>>> import numpy as np
>>> np.set_printoptions(precision=2, suppress=True, linewidth=200)
>>> X = np.array([[3, 1, 3, 2, 1], [0, 3, 0, 2, 0], [0, 1, 0, 0, 1], [2, 2, 0, 2, 2]])
>>> X[2] = X[3]
>>> print(X)
[[3 1 3 2 1]
 [0 3 0 2 0]
 [2 2 0 2 2]
 [2 2 0 2 2]]
>>> # rows and columns are dependent
>>> r0, g = X[1], X[2]
>>> r0 @ g
np.int64(10)
>>> pr = (r0 @ g) / (r0 @ r0) * r0
>>> pr
array([0.  , 2.31, 0.  , 1.54, 0.  ])
>>> g - pr
array([ 2.  , -0.31,  0.  ,  0.46,  2.  ])
>>> w1 = np.array([[4, -1], [-5, 0], [-1, -2], [2, -5], [0, -3]])
>>> b = np.array([1, 1])
>>> act = np.maximum(X @ w1 + b, 0)
>>> print(np.linalg.matrix_rank(act))
1
>>> print(act)
[[9 0]
 [0 0]
 [3 0]
 [3 0]]
>>> cent = np.array([[1, 4, 3], [3, 2, 3]])
>>> w1 @ cent
array([[  1,  14,   9],
       [ -5, -20, -15],
       [ -7,  -8,  -9],
       [-13,  -2,  -9],
       [ -9,  -6,  -9]])
>>> t = np.radians(45)
>>> R = np.eye(5)
>>> R[0, 0] = R[4, 4] = np.cos(t)
>>> R[0, 4], R[4, 0] = -np.sin(t), np.sin(t)
>>> R
array([[ 0.71,  0.  ,  0.  ,  0.  , -0.71],
       [ 0.  ,  1.  ,  0.  ,  0.  ,  0.  ],
       [ 0.  ,  0.  ,  1.  ,  0.  ,  0.  ],
       [ 0.  ,  0.  ,  0.  ,  1.  ,  0.  ],
       [ 0.71,  0.  ,  0.  ,  0.  ,  0.71]])
>>> M2 = X @ R.T
>>> print(np.allclose(X @ X.T, M2 @ M2.T))
True
>>> print(np.abs(M2 - X).max(axis=0))
[2.   0.   0.   0.   1.83]
>>> M2 = np.array([[-1, 1], [2, -2]])
>>> cent = np.kron(M2, R)
>>> print(cent)
[[-0.71 -0.   -0.   -0.    0.71  0.71  0.    0.    0.   -0.71]
 [-0.   -1.   -0.   -0.   -0.    0.    1.    0.    0.    0.  ]
 [-0.   -0.   -1.   -0.   -0.    0.    0.    1.    0.    0.  ]
 [-0.   -0.   -0.   -1.   -0.    0.    0.    0.    1.    0.  ]
 [-0.71 -0.   -0.   -0.   -0.71  0.71  0.    0.    0.    0.71]
 [ 1.41  0.    0.    0.   -1.41 -1.41 -0.   -0.   -0.    1.41]
 [ 0.    2.    0.    0.    0.   -0.   -2.   -0.   -0.   -0.  ]
 [ 0.    0.    2.    0.    0.   -0.   -0.   -2.   -0.   -0.  ]
 [ 0.    0.    0.    2.    0.   -0.   -0.   -0.   -2.   -0.  ]
 [ 1.41  0.    0.    0.    1.41 -1.41 -0.   -0.   -0.   -1.41]]
